In [1]: import numpy as np

In [2]: np.set_printoptions(suppress=True, linewidth=200)

In [3]: J = np.load("layer18.npy")

In [4]: print(J)
[[ 3  3  3  3  3]
 [ 3  6  6  6  6]
 [ 3  6  9  9  9]
 [ 3  6  9 12 12]
 [ 3  6  9 12 15]]

In [5]: ev, evecs = np.linalg.eig(J)

In [6]: np.round(np.prod(ev), 2)
Out[6]: np.float64(243.0)

In [7]: print(np.round(np.sort(np.linalg.eigvals(J @ J)), 2))
[   0.66    1.12    3.06   18.89 1371.27]

In [8]: ev, evecs = np.linalg.eigh(J)

In [9]: x0 = np.array([8, 5, 8, -4, -5])

In [10]: np.round(evecs * np.abs(ev) @ evecs.T, 2)
Out[10]: 
array([[ 3.,  3.,  3.,  3.,  3.],
       [ 3.,  6.,  6.,  6.,  6.],
       [ 3.,  6.,  9.,  9.,  9.],
       [ 3.,  6.,  9., 12., 12.],
       [ 3.,  6.,  9., 12., 15.]])

In [11]: rng = np.random.default_rng(24107)

In [12]: idx = rng.permutation(5)

In [13]: print(idx)
[3 2 0 4 1]

In [14]: out = J[idx][:, idx]

In [15]: print(out)
[[12  9  3 12  6]
 [ 9  9  3  9  6]
 [ 3  3  3  3  3]
 [12  9  3 15  6]
 [ 6  6  3  6  6]]

In [16]: np.diag(out)
Out[16]: array([12,  9,  3, 15,  6])

In [17]: np.allclose(out, J)
Out[17]: False

In [18]: np.einsum("ij,ji->", out, out)
Out[18]: np.int64(1395)

In [19]: round(np.linalg.det(2 * out), 2), round(np.linalg.det(out), 2)
Out[19]: (np.float64(7776.0), np.float64(243.0))

In [20]: proj = np.triu(np.array([[3, -4, 0, -4, 3],
    ...:     [-4, 5, 0, -2, 1],
    ...:     [2, -4, 5, 4, 0],
    ...:     [-5, 5, -5, -1, 1],
    ...:     [5, -3, 0, 1, -5]]), 1) + np.eye(5)

In [21]: out = proj @ J @ np.linalg.inv(proj)

In [22]: proj @ J - J @ proj
Out[22]: 
array([[-15., -18., -33., -30., -42.],
       [ -3.,   6.,  -9., -12., -30.],
       [ 12.,  36.,  36.,  36.,  24.],
       [  3.,  18.,   9.,   0., -12.],
       [  0.,  12.,   0., -12., -27.]])

In [23]: out
Out[23]: 
array([[ -12.,  -75.,  -30., -111.,  198.],
       [   0.,    0.,   -3.,    6.,   -9.],
       [  15.,   90.,   45.,  117., -195.],
       [   6.,   36.,   18.,   48.,  -75.],
       [   3.,   18.,    9.,   24.,  -36.]])

In [24]: round(np.linalg.det(out), 2)
Out[24]: np.float64(243.0)

In [25]: print(np.linalg.matrix_rank(out))
5

In [26]: np.trace(out), np.trace(J)
Out[26]: (np.float64(45.0), np.int64(45))

In [27]: data = np.array([[18, 7, 8, 10], [7, 0, 5, 12], [8, 5, 16, 9], [10, 12, 9, 6]])

In [28]: data @ data
Out[28]: 
array([[537, 286, 397, 396],
       [286, 218, 244, 187],
       [397, 244, 426, 338],
       [396, 187, 338, 361]])

In [29]: np.allclose(data @ data.T, data.T @ data)
Out[29]: True

In [30]: (data + data.T) / 2
Out[30]: 
array([[18.,  7.,  8., 10.],
       [ 7.,  0.,  5., 12.],
       [ 8.,  5., 16.,  9.],
       [10., 12.,  9.,  6.]])

In [31]: print(np.allclose(data, data.T))
True

In [32]: np.round(np.sort(np.abs(np.linalg.eigvals(data))), 2)
Out[32]: array([ 3.65,  9.  ,  9.5 , 36.84])

In [33]: ang = np.radians(36)

In [34]: Rm = np.eye(4)

In [35]: Rm[3, 3] = Rm[2, 2] = np.cos(ang)

In [36]: Rm[3, 2], Rm[2, 3] = -np.sin(ang), np.sin(ang)

In [37]: Rm.round(2)
Out[37]: 
array([[ 1.  ,  0.  ,  0.  ,  0.  ],
       [ 0.  ,  1.  ,  0.  ,  0.  ],
       [ 0.  ,  0.  ,  0.81,  0.59],
       [ 0.  ,  0.  , -0.59,  0.81]])

In [38]: out = data @ Rm.T

In [39]: np.allclose(np.linalg.norm(data, axis=1), np.linalg.norm(out, axis=1))
Out[39]: True

In [40]: out.round(2)
Out[40]: 
array([[18.  ,  7.  , 12.35,  3.39],
       [ 7.  ,  0.  , 11.1 ,  6.77],
       [ 8.  ,  5.  , 18.23, -2.12],
       [10.  , 12.  , 10.81, -0.44]])

In [41]: round(np.linalg.det(Rm), 2), np.round(np.trace(Rm), 2)
Out[41]: (np.float64(1.0), np.float64(3.62))
